$ python3 -q
>>> import numpy as np
>>> np.set_printoptions(suppress=True, linewidth=100)
>>> def rd(a):
...     return np.round(a, 2) + 0
... 
>>> other = np.array([[1, 1], [1, -1]])
>>> rng = np.random.default_rng(7245)
>>> M = np.kron(other, np.kron(other, other))[rng.permutation(8)][:4]
>>> M
array([[ 1, -1,  1, -1, -1,  1, -1,  1],
       [ 1,  1, -1, -1,  1,  1, -1, -1],
       [ 1, -1,  1, -1,  1, -1,  1, -1],
       [ 1, -1, -1,  1, -1,  1,  1, -1]])
>>> T = np.stack([M, -2 * M, M[::-1]])
>>> np.linalg.matrix_rank(T)
array([4, 4, 4])
>>> (T @ M.T).shape
(3, 4, 4)
>>> rd(np.linalg.norm(T, axis=(1, 2)))
array([ 5.66, 11.31,  5.66])
>>> rd(np.linalg.norm(M, axis=1))
array([2.83, 2.83, 2.83, 2.83])
>>> rd(np.linalg.norm(M, axis=0))
array([2., 2., 2., 2., 2., 2., 2., 2.])
>>> M[1] @ M[3]
np.int64(0)
>>> rd(np.linalg.norm(M) ** 2 / np.linalg.norm(M, 2) ** 2)
np.float64(4.0)
>>> other = M[0, 0] * M[1:] - np.outer(M[1:, 0], M[0])
>>> print(other)
[[ 0  2 -2  0  2  0  0 -2]
 [ 0  0  0  0  2 -2  2 -2]
 [ 0  0 -2  2  0  0  2 -2]]
>>> print(M[:, 0] / M[0, 0])
[1. 1. 1. 1.]
>>> np.flatnonzero(~other.round(6).any(axis=1))
array([], dtype=int64)
>>> theta = np.radians(180)
>>> R = np.eye(8)
>>> R[5, 5] = R[3, 3] = np.cos(theta)
>>> R[5, 3], R[3, 5] = -np.sin(theta), np.sin(theta)
>>> rd(R)
array([[ 1.,  0.,  0.,  0.,  0.,  0.,  0.,  0.],
       [ 0.,  1.,  0.,  0.,  0.,  0.,  0.,  0.],
       [ 0.,  0.,  1.,  0.,  0.,  0.,  0.,  0.],
       [ 0.,  0.,  0., -1.,  0.,  0.,  0.,  0.],
       [ 0.,  0.,  0.,  0.,  1.,  0.,  0.,  0.],
       [ 0.,  0.,  0.,  0.,  0., -1.,  0.,  0.],
       [ 0.,  0.,  0.,  0.,  0.,  0.,  1.,  0.],
       [ 0.,  0.,  0.,  0.,  0.,  0.,  0.,  1.]])
>>> other = M @ R.T
>>> print(np.abs(other - M).max(axis=0))
[0. 0. 0. 2. 0. 2. 0. 0.]
